In [1]: import numpy as np

In [2]: from numpy import linalg as LA

In [3]: np.set_printoptions(precision=2, suppress=True, linewidth=120, floatmode="fixed")

In [4]: data = np.load("out17.npy")

In [5]: data
Out[5]: 
array([[0.33, 0.22, 0.44],
       [0.14, 0.43, 0.43],
       [0.50, 0.17, 0.33]])

In [6]: data.sum(axis=1)
Out[6]: array([1.00, 1.00, 1.00])

In [7]: pr = np.eye(3)[0]

In [8]: for _ in range(3):
   ...:     pr = pr @ data
   ...:     print(pr.round(2))
   ...: 
[0.33 0.22 0.44]
[0.37 0.24 0.39]
[0.35 0.25 0.40]

In [9]: W1 = np.array([[1, 0, 0, 2], [1, 2, 1, 0], [1, 0, 2, 2]])

In [10]: c = np.array([0, 2, 2, 1])

In [11]: H = np.maximum(data @ W1 + c, 0)

In [12]: LA.matrix_rank(H)
Out[12]: np.int64(3)

In [13]: print(H)
[[1.00 2.44 3.11 2.56]
 [1.00 2.86 3.29 2.14]
 [1.00 2.33 2.83 2.67]]

In [14]: print((H > 0).astype(int))
[[1 1 1 1]
 [1 1 1 1]
 [1 1 1 1]]

In [15]: cent = np.array([[0, 0], [1, 1], [0, 0], [1, 1]])

In [16]: W1 @ cent
Out[16]: 
array([[2, 2],
       [2, 2],
       [2, 2]])

In [17]: q = data.astype(float).copy()

In [18]: for j in range(3):
    ...:     q[:, j] -= q[:, :j] @ (q[:, :j].T @ q[:, j])
    ...:     q[:, j] /= LA.norm(q[:, j])
    ...: 

In [19]: np.round(q.T @ data, 2) + 0
Out[19]: 
array([[0.62, 0.35, 0.61],
       [0.00, 0.37, 0.33],
       [0.00, 0.00, 0.10]])

In [20]: print(q)
[[ 0.54  0.08  0.84]
 [ 0.23  0.94 -0.24]
 [ 0.81 -0.33 -0.49]]

In [21]: def softmax(z):
    ...:     e = np.exp(z - z.max(axis=-1, keepdims=True))
    ...:     return e / e.sum(axis=-1, keepdims=True)
    ...: 

In [22]: softmax(q[0])
Out[22]: array([0.34, 0.21, 0.45])

In [23]: att = q @ q.T / np.sqrt(3)

In [24]: softmax(att + np.triu(np.full(att.shape, -np.inf), 1))
Out[24]: 
array([[1.00, 0.00, 0.00],
       [0.36, 0.64, 0.00],
       [0.26, 0.26, 0.47]])

In [25]: softmax(att)
Out[25]: 
array([[0.47, 0.26, 0.26],
       [0.26, 0.47, 0.26],
       [0.26, 0.26, 0.47]])

In [26]: softmax(att).round(6).argmax(axis=1)
Out[26]: array([0, 1, 2])

In [27]: B = data / np.sqrt((data ** 2).mean(axis=1, keepdims=True))

In [28]: LA.matrix_rank(data - data.mean(axis=1, keepdims=True))
Out[28]: np.int64(2)

In [29]: cent = np.array([[0, 0, 0], [2, 1, 0], [1, -1, 0]])

In [30]: arr = np.repeat(cent, 10 // 3, axis=0)

In [31]: rng = np.random.default_rng(73)

In [32]: arr = arr + 0.05 * rng.normal(size=arr.shape)

In [33]: arr
Out[33]: 
array([[-0.05,  0.04, -0.02],
       [ 0.01,  0.02, -0.10],
       [ 0.03, -0.05, -0.06],
       [ 2.06,  0.92, -0.08],
       [ 1.96,  1.07,  0.05],
       [ 1.99,  1.09, -0.04],
       [ 0.91, -0.97,  0.01],
       [ 1.02, -1.05,  0.03],
       [ 1.02, -1.06,  0.03]])

In [34]: left, sigma, VT = LA.svd(arr)

In [35]: np.argmax(sigma[:-1] / (sigma[1:] + 1e-6)) + 1
Out[35]: np.int64(2)

In [36]: B = left[:, :2] @ np.diag(sigma[:2]) @ VT[:2]

In [37]: B.round(2) + 0
Out[37]: 
array([[-0.05,  0.04,  0.00],
       [ 0.01,  0.02,  0.00],
       [ 0.03, -0.05,  0.00],
       [ 2.06,  0.92, -0.02],
       [ 1.96,  1.07, -0.02],
       [ 1.99,  1.09, -0.02],
       [ 0.91, -0.97,  0.02],
       [ 1.02, -1.05,  0.02],
       [ 1.02, -1.06,  0.02]])

In [38]: LA.matrix_rank(arr, rtol=0.05)
Out[38]: np.int64(2)

In [39]: left, sigma, VT = LA.svd(arr, full_matrices=False)

In [40]: print(sigma)
[3.99 2.31 0.15]

In [41]: print(np.allclose(left * sigma @ VT, arr))
True

In [42]: (sigma > 1e-8).sum()
Out[42]: np.int64(3)

In [43]: print(np.round(VT @ VT.T, 2) + 0)
[[1.00 0.00 0.00]
 [0.00 1.00 0.00]
 [0.00 0.00 1.00]]

In [44]: np.abs(left[:, 0]).round(6).argmax()
Out[44]: np.int64(3)

In [45]: np.round(left.T @ arr @ VT.T, 2) + 0
Out[45]: 
array([[3.99, 0.00, 0.00],
       [0.00, 2.31, 0.00],
       [0.00, 0.00, 0.15]])

In [46]: np.abs(VT[0])
Out[46]: array([0.95, 0.31, 0.01])

In [47]: print(sigma / sigma[0])
[1.00 0.58 0.04]

In [48]: np.round(np.diff(arr, axis=0), 2) + 0
Out[48]: 
array([[ 0.07, -0.02, -0.08],
       [ 0.01, -0.07,  0.04],
       [ 2.03,  0.97, -0.02],
       [-0.10,  0.15,  0.13],
       [ 0.03,  0.02, -0.08],
       [-1.08, -2.06,  0.05],
       [ 0.11, -0.09,  0.02],
       [ 0.00, -0.01,  0.00]])

In [49]: print(LA.matrix_rank(arr))
3

In [50]: print(np.round(arr.sum(axis=0), 2) + 0)
[ 8.93  0.00 -0.18]

In [51]: arr.shape
Out[51]: (9, 3)

In [52]: arr - arr[0]
Out[52]: 
array([[ 0.00,  0.00,  0.00],
       [ 0.07, -0.02, -0.08],
       [ 0.08, -0.09, -0.04],
       [ 2.11,  0.88, -0.06],
       [ 2.01,  1.03,  0.07],
       [ 2.05,  1.05, -0.02],
       [ 0.96, -1.01,  0.03],
       [ 1.07, -1.09,  0.05],
       [ 1.07, -1.10,  0.05]])

In [53]: hat = arr @ LA.solve(arr.T @ arr, arr.T)

In [54]: print(np.trace(hat))
3.0

In [55]: LA.matrix_rank(np.eye(9) - hat)
Out[55]: np.int64(6)

In [56]: print(np.allclose(hat @ hat, hat))
True

In [57]: hat @ arr[:, 2]
Out[57]: array([-0.02, -0.10, -0.06, -0.08,  0.05, -0.04,  0.01,  0.03,  0.03])

In [58]: B = np.c_[arr[:, :1] @ np.array([[1]]), np.array([3, 1, 5, -9, 3, 4, -6, -4, -9])]

In [59]: B
Out[59]: 
array([[-0.05,  3.00],
       [ 0.01,  1.00],
       [ 0.03,  5.00],
       [ 2.06, -9.00],
       [ 1.96,  3.00],
       [ 1.99,  4.00],
       [ 0.91, -6.00],
       [ 1.02, -4.00],
       [ 1.02, -9.00]])

In [60]: LA.norm(LA.qr(arr)[0].T @ B, axis=0) ** 2 / ((B ** 2).sum(axis=0) + 1e-12)
Out[60]: array([1.00, 0.50])

In [61]: LA.matrix_rank(np.c_[arr, B])
Out[61]: np.int64(4)

In [62]: mat = np.load("case0.npy")

In [63]: print(mat)
[[ 0  0  0]
 [ 0  1  0]
 [ 0  0 -1]]

In [64]: ev, evecs = LA.eig(data)

In [65]: print(np.sort(LA.eigvals(data @ data)))
[0.01 0.04 1.00]

In [66]: np.sort(LA.eigvals(data.T))
Out[66]: array([-0.11,  0.21,  1.00])

In [67]: ev
Out[67]: array([ 1.00, -0.11,  0.21])

In [68]: left, sigma, VT = LA.svd(mat)

In [69]: evecs = VT[:(sigma > 1e-8).sum()]

In [70]: x0 = mat[1] + 2 * mat[2] + rng.integers(2) * np.eye(3)[1]

In [71]: print(x0)
[ 0.00  2.00 -2.00]

In [72]: LA.matrix_rank(np.vstack([mat, x0]))
Out[72]: np.int64(2)

In [73]: evecs.T @ evecs
Out[73]: 
array([[0.00, 0.00, 0.00],
       [0.00, 1.00, 0.00],
       [0.00, 0.00, 1.00]])

In [74]: print(np.diag(evecs.T @ evecs))
[0.00 1.00 1.00]

In [75]: X = np.load("mat.npy")

In [76]: X
Out[76]: 
array([[-2.20, -2.70,  0.70, -3.60],
       [-0.90, -2.40,  0.30, -1.00],
       [ 0.40, -4.50, -0.50, -0.80]])

In [77]: B = X / LA.norm(X, axis=1, keepdims=True)

In [78]: G = B @ B.T

In [79]: (np.abs(G) > 0.9).astype(int)
Out[79]: 
array([[1, 0, 0],
       [0, 1, 0],
       [0, 0, 1]])

In [80]: left, sigma, VT = LA.svd(X, full_matrices=False)

In [81]: np.allclose(left * sigma @ VT, X)
Out[81]: True

In [82]: (sigma > 1e-8).sum()
Out[82]: np.int64(3)

In [83]: print(np.round(left.T @ left, 2) + 0)
[[1.00 0.00 0.00]
 [0.00 1.00 0.00]
 [0.00 0.00 1.00]]

In [84]: np.abs(VT[0])
Out[84]: array([0.25, 0.83, 0.05, 0.50])

In [85]: print(np.cumsum(sigma ** 2) / np.sum(sigma ** 2))
[0.82 0.99 1.00]

In [86]: np.abs(left[:, 0]).round(6).argmax()
Out[86]: np.int64(0)

In [87]: sigma / sigma[0]
Out[87]: array([1.00, 0.46, 0.08])

In [88]: A = np.load("block5.npy")

In [89]: A
Out[89]: 
array([[ 0.08, -0.08, -0.08,  0.25],
       [-0.08,  0.08,  0.08, -0.25],
       [-0.08,  0.08,  0.08, -0.25],
       [ 0.25, -0.25, -0.25,  0.75]])

In [90]: z = rng.permutation(4)

In [91]: z
Out[91]: array([3, 0, 1, 2])

In [92]: B = A[z][:, z]

In [93]: np.round(np.sort(np.abs(LA.eigvals(B))), 2) + 0
Out[93]: array([0.00, 0.00, 0.00, 1.00])

In [94]: np.allclose(B, A)
Out[94]: False

In [95]: m1 = np.array([[-2.0, 1.0, 0.0], [0.0, -2.0, 1.0], [0.0, 0.0, -2.0]])

In [96]: m1
Out[96]: 
array([[-2.00,  1.00,  0.00],
       [ 0.00, -2.00,  1.00],
       [ 0.00,  0.00, -2.00]])

In [97]: np.sort(LA.eigvals(m1))
Out[97]: array([-2.00, -2.00, -2.00])

In [98]: [int(LA.matrix_rank(LA.matrix_power(m1, p))) for p in range(1, 4)]
Out[98]: [3, 3, 3]

In [99]: LA.matrix_power(m1 - np.diag(np.diag(m1)), 3)
Out[99]: 
array([[0.00, 0.00, 0.00],
       [0.00, 0.00, 0.00],
       [0.00, 0.00, 0.00]])

In [100]: m1 @ m1
Out[100]: 
array([[ 4.00, -4.00,  1.00],
       [ 0.00,  4.00, -4.00],
       [ 0.00,  0.00,  4.00]])

In [101]: np.prod(np.diag(m1)), np.round(LA.det(m1), 2)
Out[101]: (np.float64(-8.0), np.float64(-8.0))

In [102]: print(LA.matrix_rank(m1 - m1[0, 0] * np.eye(3)))
2

In [103]: z = rng.permutation(3)

In [104]: print(z)
[1 2 0]

In [105]: B = m1[z][:, z]

In [106]: np.allclose(B, m1)
Out[106]: False

In [107]: round(float(LA.det(B)), 2), np.round(LA.det(m1[z]), 2)
Out[107]: (-8.0, np.float64(-8.0))

In [108]: np.sort(np.abs(LA.eigvals(B)))
Out[108]: array([2.00, 2.00, 2.00])

In [109]: B
Out[109]: 
array([[-2.00,  1.00,  0.00],
       [ 0.00, -2.00,  0.00],
       [ 1.00,  0.00, -2.00]])

In [110]: q, evecs = LA.qr(m1[:, :2])[0], LA.qr(m1[:, 2:])[0]

In [111]: sigma = LA.svd(q.T @ evecs, compute_uv=False)

In [112]: print(round(float(LA.norm(q @ q.T - evecs @ evecs.T, 2)), 2))
1.0

In [113]: (sigma > 0.9).sum()
Out[113]: np.int64(0)

In [114]: x0 = np.array([-2, -3, 2])

In [115]: (m1 @ x0).argmax()
Out[115]: np.int64(1)

In [116]: print(m1 @ (2 * x0))
[ 2.00 16.00 -8.00]

In [117]: m1 @ x0
Out[117]: array([ 1.00,  8.00, -4.00])

In [118]: np.einsum("ij,j->i", m1, x0)
Out[118]: array([ 1.00,  8.00, -4.00])

In [119]: LA.norm(m1 @ x0) <= LA.norm(m1, 2) * LA.norm(x0) + 1e-9
Out[119]: np.True_

In [120]: m1 @ np.ones(3)
Out[120]: array([-1.00, -1.00, -2.00])
